% ipython --no-banner

In [1]: import numpy as np

In [2]: import numpy.linalg as la

In [3]: np.set_printoptions(precision=1, suppress=True, linewidth=120)

In [4]: M = np.load("out3.npy")

In [5]: print(M)
[[ 9.2  4.  -1.  -0.6  7.8  4.3]
 [ 8.5  7.4 -0.3  0.  12.2  4.9]
 [ 9.4  5.2 -1.3 -0.2 10.1  6. ]
 [10.5  4.8  1.7 -0.1 10.7  4.9]
 [10.7  4.   0.  -0.6  8.1  6.1]
 [10.3  5.1 -0.3 -1.5  8.7  3.5]
 [ 9.8  5.5  0.4  0.7  8.1  3.6]
 [11.   5.5  0.5 -1.4 10.9  7.2]
 [ 9.3  3.8  0.4  0.7  9.6  3.3]
 [ 9.3  7.5  0.4 -1.8  9.8  6. ]
 [ 9.4  7.  -0.7  0.6 10.4  3.8]
 [ 8.5  4.2 -0.2 -1.5 10.1  5.8]
 [ 8.6  5.8 -1.  -0.7  9.6  4.4]
 [ 8.8  5.9  0.5 -0.7 11.4  5. ]
 [10.5  4.5  0.5 -0.9  9.6  5.9]
 [ 8.2  6.4 -0.8  2.6  9.4  7.8]
 [11.1  2.4  1.1  1.3 10.5  3.9]
 [ 9.4  4.2 -0.6 -0.7 13.   6.4]
 [ 9.7  5.6  1.2  0.3  8.4  2.7]
 [10.1  7.   0.2 -1.2  8.7  5.2]
 [11.1  5.4 -0.5 -1.1 10.2  5.3]
 [ 9.6  7.6 -0.3  0.8 10.5  4.6]
 [ 8.9  3.  -1.5  1.9  8.2  5.4]
 [ 9.2  4.6 -0.1 -0.8 10.5  5.6]
 [ 9.8  3.4  0.4 -0.9 10.   3.7]
 [ 9.8  5.8 -2.1 -0.1 10.2  6.2]
 [ 9.7  4.   1.4  1.2  9.8  5. ]
 [ 9.8  5.   0.6 -0.3 12.2  5.1]
 [ 9.4  4.  -2.2 -0.1 11.2  4.2]]

In [6]: cen = (M - M.mean(axis=0)) / M.std(axis=0)

In [7]: print(cen.std(axis=0))
[1. 1. 1. 1. 1. 1.]

In [8]: c = la.lstsq(np.delete(cen, 1, axis=1), cen[:, 1])[0]

In [9]: print(round(float(1 - np.var(cen[:, 1] - np.delete(cen, 1, axis=1) @ c)), 1))
0.1

In [10]: basis = M[[19, 0]].astype(float)

In [11]: for _ in range(4):
    ...:     labels = la.norm(M[:, None] - basis, axis=-1).argmin(axis=1)
    ...:     basis = np.array([M[labels == j].mean(axis=0) for j in range(2)])
    ...: 

In [12]: print(labels)
[1 0 0 0 1 1 1 0 1 0 0 0 0 0 1 0 1 0 1 0 0 0 1 0 1 0 1 0 1]

In [13]: print(np.bincount(labels))
[17 12]

In [14]: vec = np.array([1, 1, 2, 0, 2, 0])

In [15]: target = M @ vec

In [16]: print(np.round(la.lstsq(M, target)[0], 1) + 0)
[1. 1. 2. 0. 2. 0.]

In [17]: print(np.round(la.pinv(M) @ M, 1) + 0)
[[1. 0. 0. 0. 0. 0.]
 [0. 1. 0. 0. 0. 0.]
 [0. 0. 1. 0. 0. 0.]
 [0. 0. 0. 1. 0. 0.]
 [0. 0. 0. 0. 1. 0.]
 [0. 0. 0. 0. 0. 1.]]

In [18]: rng = np.random.default_rng(607476)

In [19]: target = target + 0.3 * rng.normal(size=29)

In [20]: print(target)
[27.  40.1 32.  40.3 30.8 32.3 32.3 39.  32.5 37.2 36.1 32.7 31.7 38.1 35.  31.8 36.4 38.4 34.4 34.6 35.9 37.8 25.
 34.8 34.4 31.4 36.7 40.7 31. ]

In [21]: c, *_ = la.lstsq(M, target)

In [22]: print(c.round())
[ 1.  1.  2. -0.  2. -0.]

In [23]: C2 = np.cov(M, rowvar=False)

In [24]: print(np.round(np.corrcoef(M.T), 1) + 0)
[[ 1.  -0.2  0.4 -0.2 -0.1 -0.1]
 [-0.2  1.  -0.1 -0.1  0.1  0.2]
 [ 0.4 -0.1  1.  -0.1  0.  -0.2]
 [-0.2 -0.1 -0.1  1.  -0.1 -0.1]
 [-0.1  0.1  0.  -0.1  1.   0.2]
 [-0.1  0.2 -0.2 -0.1  0.2  1. ]]

In [25]: print(C2.shape)
(6, 6)

In [26]: print(la.eigvalsh(C2)[::-1])
[2.3 1.6 1.4 1.1 0.8 0.4]

In [27]: print(np.polyfit(M[:, 0], M[:, 5], 1))
[-0.1  6.1]

In [28]: arr = np.load("a.npy")

In [29]: print(arr)
[[  0.   0.   0.   0.]
 [  3.   0.  -6.   3.]
 [  3.  -3.  -3.   3.]
 [  9.  -6. -12.   9.]]

In [30]: t3 = np.stack([arr, -1 * arr, arr[::-1]])

In [31]: print(la.norm(t3, axis=(1, 2)))
[20.8 20.8 20.8]

In [32]: print((t3 @ arr.T).shape)
(3, 4, 4)

In [33]: print(la.matrix_rank(t3.reshape(3, -1)))
2

In [34]: print(np.einsum("bij,cij->bc", t3, t3))
[[ 432. -432.   72.]
 [-432.  432.  -72.]
 [  72.  -72.  432.]]

In [35]: U, sv, vt = la.svd(arr)

In [36]: print(np.argmax(sv[:-1] / (sv[1:] + 1e-6)) + 1)
2

In [37]: A2 = U[:, :2] @ np.diag(sv[:2]) @ vt[:2]

In [38]: print(round(la.norm(arr - A2, 2), 1), np.round(sv[2], 1))
0.0 0.0

In [39]: print(round(float(np.abs(arr - A2).max()), 1))
0.0

In [40]: A2 = np.array([[0, 1, 4, 3, 3, 0, -2],
    ...:     [0, -2, -5, 0, 1, -5, 0],
    ...:     [4, -4, -3, -5, 4, 2, 4],
    ...:     [3, -1, 3, 5, -3, -3, 2],
    ...:     [-3, 3, 0, -3, -3, 0, 2],
    ...:     [-1, -3, -1, 3, 3, -5, -3],
    ...:     [2, 3, -2, -5, -4, 5, 1]])

In [41]: W0 = np.tril(A2)

In [42]: print(W0)
[[ 0  0  0  0  0  0  0]
 [ 0 -2  0  0  0  0  0]
 [ 4 -4 -3  0  0  0  0]
 [ 3 -1  3  5  0  0  0]
 [-3  3  0 -3 -3  0  0]
 [-1 -3 -1  3  3 -5  0]
 [ 2  3 -2 -5 -4  5  1]]

In [43]: U, sv, vt = la.svd(W0)

In [44]: vecs = vt[:(sv > 1e-8).sum()]

In [45]: vec = W0[6] + -1 * W0[2] + rng.integers(2) * np.eye(7)[2]

In [46]: print(vec)
[-2.  7.  2. -5. -4.  5.  1.]

In [47]: print(np.round(vecs.T @ vecs, 1) + 0)
[[ 0.8  0.  -0.2  0.2 -0.1  0.2 -0.1]
 [ 0.   1.   0.   0.   0.   0.   0. ]
 [-0.2  0.   0.7  0.3 -0.1  0.2 -0.1]
 [ 0.2  0.   0.3  0.7  0.1 -0.2  0.1]
 [-0.1  0.  -0.1  0.1  1.   0.1  0. ]
 [ 0.2  0.   0.2 -0.2  0.1  0.8  0.1]
 [-0.1  0.  -0.1  0.1  0.   0.1  0.9]]

In [48]: print(np.allclose(vecs.T @ vecs @ vec, vec))
False
